$ python3 -q
>>> import numpy as np
>>> from numpy import linalg as LA
>>> np.set_printoptions(suppress=True, linewidth=100)
>>> Y = np.array([[-1, -1], [1, 3]])
>>> basis = np.array([[-1, -5, -2], [-1, 1, -5], [-3, -3, 1]])
>>> mat = np.kron(Y, basis)
>>> mat
array([[  1,   5,   2,   1,   5,   2],
       [  1,  -1,   5,   1,  -1,   5],
       [  3,   3,  -1,   3,   3,  -1],
       [ -1,  -5,  -2,  -3, -15,  -6],
       [ -1,   1,  -5,  -3,   3, -15],
       [ -3,  -3,   1,  -9,  -9,   3]])
>>> Y = mat[0, 0] * mat[1:] - np.outer(mat[1:, 0], mat[0])
>>> Y
array([[  0,  -6,   3,   0,  -6,   3],
       [  0, -12,  -7,   0, -12,  -7],
       [  0,   0,   0,  -2, -10,  -4],
       [  0,   6,  -3,  -2,   8, -13],
       [  0,  12,   7,  -6,   6,   9]])
>>> np.flatnonzero(~Y.round(6).any(axis=1))
array([], dtype=int64)
>>> np.round(LA.norm(Y, 1), 1), round(LA.norm(Y, np.inf), 1)
(np.float64(42.0), np.float64(40.0))
>>> round(LA.norm(Y, 2), 1)
np.float64(27.8)
>>> print((mat - mat.T) / 2)
[[ 0.   2.  -0.5  1.   3.   2.5]
 [-2.   0.   1.   3.  -1.   4. ]
 [ 0.5 -1.   0.   2.5  4.  -1. ]
 [-1.  -3.  -2.5  0.  -6.   1.5]
 [-3.   1.  -4.   6.   0.  -3. ]
 [-2.5 -4.   1.  -1.5  3.   0. ]]
>>> np.allclose(mat @ mat.T, mat.T @ mat)
False
>>> print(round(LA.det(mat), 1))
-48672.0
>>> print(np.allclose(mat, mat.T))
False
>>> round(float(np.abs(LA.eigvals(mat)).max()), 1)
16.0
>>> (mat + mat.T) / 2
array([[  1. ,   3. ,   2.5,   0. ,   2. ,  -0.5],
       [  3. ,  -1. ,   4. ,  -2. ,   0. ,   1. ],
       [  2.5,   4. ,  -1. ,   0.5,  -1. ,   0. ],
       [  0. ,  -2. ,   0.5,  -3. ,  -9. ,  -7.5],
       [  2. ,   0. ,  -1. ,  -9. ,   3. , -12. ],
       [ -0.5,   1. ,   0. ,  -7.5, -12. ,   3. ]])
>>> mat @ mat
array([[  0,   0,   0, -24, -12, -50],
       [  0,   0,   0, -30, -42,  16],
       [  0,   0,   0,  -6, -18, -44],
       [ 24,  12,  50,  96,  48, 200],
       [ 30,  42, -16, 120, 168, -64],
       [  6,  18,  44,  24,  72, 176]])
>>> print(LA.matrix_power(mat, 3))
[[  186   258    58   558   774   174]
 [   24    60   286    72   180   858]
 [  156   144    58   468   432   174]
 [ -558  -774  -174 -2046 -2838  -638]
 [  -72  -180  -858  -264  -660 -3146]
 [ -468  -432  -174 -1716 -1584  -638]]
